$ ipython --no-banner

In [1]: import numpy as np

In [2]: np.set_printoptions(precision=3, suppress=True, linewidth=140)

In [3]: def rd(a):
   ...:     return np.round(a, 3) + 0
   ...: 

In [4]: J = np.array([[0, 0, -6, -4, 9, -2, -7, -8, 5, 5],
   ...:     [-4, 0, -2, 3, -3, -4, 2, 5, 1, -3],
   ...:     [-1, 1, 7, -6, -2, 1, 6, 0, -9, -8],
   ...:     [-7, -4, 3, -7, -4, -6, -8, 1, -2, 7],
   ...:     [6, 7, 8, 9, 8, 7, 7, -8, 8, 4],
   ...:     [5, -5, -8, 7, -4, 1, -4, 5, 8, 2],
   ...:     [-6, 2, -5, 3, 2, 5, -2, -6, -3, -2],
   ...:     [-3, -1, -5, -2, -3, -5, 1, 7, -3, 9],
   ...:     [3, -1, 0, -4, -3, -9, -9, 6, 4, 5],
   ...:     [9, 4, -3, 0, -4, -3, 4, -7, 7, 6]])

In [5]: print(J)
[[ 0  0 -6 -4  9 -2 -7 -8  5  5]
 [-4  0 -2  3 -3 -4  2  5  1 -3]
 [-1  1  7 -6 -2  1  6  0 -9 -8]
 [-7 -4  3 -7 -4 -6 -8  1 -2  7]
 [ 6  7  8  9  8  7  7 -8  8  4]
 [ 5 -5 -8  7 -4  1 -4  5  8  2]
 [-6  2 -5  3  2  5 -2 -6 -3 -2]
 [-3 -1 -5 -2 -3 -5  1  7 -3  9]
 [ 3 -1  0 -4 -3 -9 -9  6  4  5]
 [ 9  4 -3  0 -4 -3  4 -7  7  6]]

In [6]: t3 = np.stack([J, 3 * J, J[::-1]])

In [7]: print(np.linalg.matrix_rank(t3))
[10 10 10]

In [8]: out = np.linalg.inv(J)

In [9]: print(rd(J @ out))
[[1. 0. 0. 0. 0. 0. 0. 0. 0. 0.]
 [0. 1. 0. 0. 0. 0. 0. 0. 0. 0.]
 [0. 0. 1. 0. 0. 0. 0. 0. 0. 0.]
 [0. 0. 0. 1. 0. 0. 0. 0. 0. 0.]
 [0. 0. 0. 0. 1. 0. 0. 0. 0. 0.]
 [0. 0. 0. 0. 0. 1. 0. 0. 0. 0.]
 [0. 0. 0. 0. 0. 0. 1. 0. 0. 0.]
 [0. 0. 0. 0. 0. 0. 0. 1. 0. 0.]
 [0. 0. 0. 0. 0. 0. 0. 0. 1. 0.]
 [0. 0. 0. 0. 0. 0. 0. 0. 0. 1.]]

In [10]: print(rd(np.linalg.inv(out)))
[[ 0.  0. -6. -4.  9. -2. -7. -8.  5.  5.]
 [-4.  0. -2.  3. -3. -4.  2.  5.  1. -3.]
 [-1.  1.  7. -6. -2.  1.  6.  0. -9. -8.]
 [-7. -4.  3. -7. -4. -6. -8.  1. -2.  7.]
 [ 6.  7.  8.  9.  8.  7.  7. -8.  8.  4.]
 [ 5. -5. -8.  7. -4.  1. -4.  5.  8.  2.]
 [-6.  2. -5.  3.  2.  5. -2. -6. -3. -2.]
 [-3. -1. -5. -2. -3. -5.  1.  7. -3.  9.]
 [ 3. -1.  0. -4. -3. -9. -9.  6.  4.  5.]
 [ 9.  4. -3.  0. -4. -3.  4. -7.  7.  6.]]

In [11]: out = np.array([[-5, 3],
    ...:     [5, -5],
    ...:     [5, -3],
    ...:     [-3, 1],
    ...:     [-1, -6],
    ...:     [-9, -4],
    ...:     [-3, -4],
    ...:     [8, -2],
    ...:     [-5, 0],
    ...:     [-9, -1]])

In [12]: print(np.vstack([J, out.T]).shape)
(12, 10)

In [13]: print(np.linalg.matrix_rank(J @ out))
2

In [14]: print(np.einsum("ik,kj->ij", J, out))
[[-122    7]
 [  96   16]
 [ 155  -43]
 [  88   54]
 [-214 -124]
 [-122   95]
 [ -50  -20]
 [  26   20]
 [  86   83]
 [-166   44]]

In [15]: print(out.T @ J.T)
[[-122   96  155   88 -214 -122  -50   26   86 -166]
 [   7   16  -43   54 -124   95  -20   20   83   44]]

In [16]: print(np.linalg.matrix_rank(np.vstack([J, out.T])))
10

In [17]: rng = np.random.default_rng(1922)

In [18]: idx = rng.permutation(10)

In [19]: out = J[:, idx] * rng.choice([-1, 1], 10)

In [20]: print(out)
[[ 2  7 -5 -9  0  6  5 -4  0  8]
 [ 4 -2  3  3  0  2  1  3  4 -5]
 [-1 -6  8  2 -1 -7 -9 -6  1  0]
 [ 6  8 -7  4  4 -3 -2 -7  7 -1]
 [-7 -7 -4 -8 -7 -8  8  9 -6  8]
 [-1  4 -2  4  5  8  8  7 -5 -5]
 [-5  2  2 -2 -2  5 -3  3  6  6]
 [ 5 -1 -9  3  1  5 -3 -2  3 -7]
 [ 9  9 -5  3  1  0  4 -4 -3 -6]
 [ 3 -4 -6  4 -4  3  7  0 -9  7]]

In [21]: Uu, _, Vt = np.linalg.svd(J.T @ out)

In [22]: print(rd(Uu @ Vt))
[[ 0.  0.  0.  0.  0.  0.  0.  0. -1.  0.]
 [ 0.  0.  0.  0. -1.  0.  0.  0.  0.  0.]
 [ 0.  0.  0.  0.  0. -1.  0.  0.  0.  0.]
 [ 0.  0.  0.  0.  0.  0.  0.  1.  0.  0.]
 [ 0.  0.  0. -1.  0.  0.  0.  0.  0.  0.]
 [-1.  0.  0.  0.  0.  0.  0.  0.  0.  0.]
 [ 0. -1.  0.  0.  0.  0.  0.  0.  0.  0.]
 [ 0.  0.  0.  0.  0.  0.  0.  0.  0. -1.]
 [ 0.  0.  0.  0.  0.  0.  1.  0.  0.  0.]
 [ 0.  0. -1.  0.  0.  0.  0.  0.  0.  0.]]

In [23]: print(idx)
[5 6 9 4 1 2 8 3 0 7]

In [24]: print(rd(np.linalg.lstsq(J, out)[0]))
[[ 0.  0.  0.  0.  0.  0.  0.  0. -1.  0.]
 [ 0.  0.  0.  0. -1.  0.  0.  0.  0.  0.]
 [ 0.  0.  0.  0.  0. -1.  0.  0.  0.  0.]
 [ 0.  0.  0.  0.  0.  0.  0.  1.  0.  0.]
 [ 0.  0.  0. -1.  0.  0.  0.  0.  0.  0.]
 [-1.  0.  0.  0.  0.  0.  0.  0.  0.  0.]
 [ 0. -1.  0.  0.  0.  0.  0.  0.  0.  0.]
 [ 0.  0.  0.  0.  0.  0.  0.  0.  0. -1.]
 [ 0.  0.  0.  0.  0.  0.  1.  0.  0.  0.]
 [ 0.  0. -1.  0.  0.  0.  0.  0.  0.  0.]]

In [25]: Uu, sig, Vt = np.linalg.svd(J)

In [26]: print(np.argmax(sig[:-1] / (sig[1:] + 1e-6)) + 1)
9

In [27]: out = Uu[:, :9] @ np.diag(sig[:9]) @ Vt[:9]

In [28]: print(rd(np.linalg.norm(J - out, 2)), rd(sig[9]))
0.11 0.11

In [29]: print(rd(np.linalg.norm(J - out) / np.linalg.norm(J)))
0.002

In [30]: W0 = np.load("test15.npy")

In [31]: print(W0)
[[ 0 -1  0  0  4  0  0  0 -5 -3  0 -9]
 [ 0  0  0  0  0  1  0  0  0  2  0  0]
 [ 0  0  0 -5  0  0  0  0  0  8 -4  0]
 [-9  0 -7  0  0  6  0  0  0  0  0  8]
 [ 0  0  0  0  0  2 -4  0  0  0  0  0]
 [ 0  0  0  0  0  4  0  1 -9  0  0  0]
 [ 0  3  0  0  0  0  9  0  0  2  2  0]
 [ 0  6  0  5  0  0  0  0  7  0  0 -3]
 [ 0  0  0  0 -1 -7  0  0  0  0  0  0]
 [-5  0  0  0  1  0  0  0  0  6  0  0]]

In [32]: vec = np.array([0, 4, -6, 6, -2, -5, 6, -8, -9, 2, 9, -6])

In [33]: h = np.maximum(W0 @ vec, 0)

In [34]: print(np.maximum(W0 @ (3 * vec), 0))
[243   0   0   0   0 159 264  27 111  30]

In [35]: print(W0.T @ h)
[ -50  237    0   45  297  -47  792   53 -819   -7  176 -756]

In [36]: print(np.flatnonzero(h > 1e-9))
[0 5 6 7 8 9]

In [37]: print(h)
[81  0  0  0  0 53 88  9 37 10]
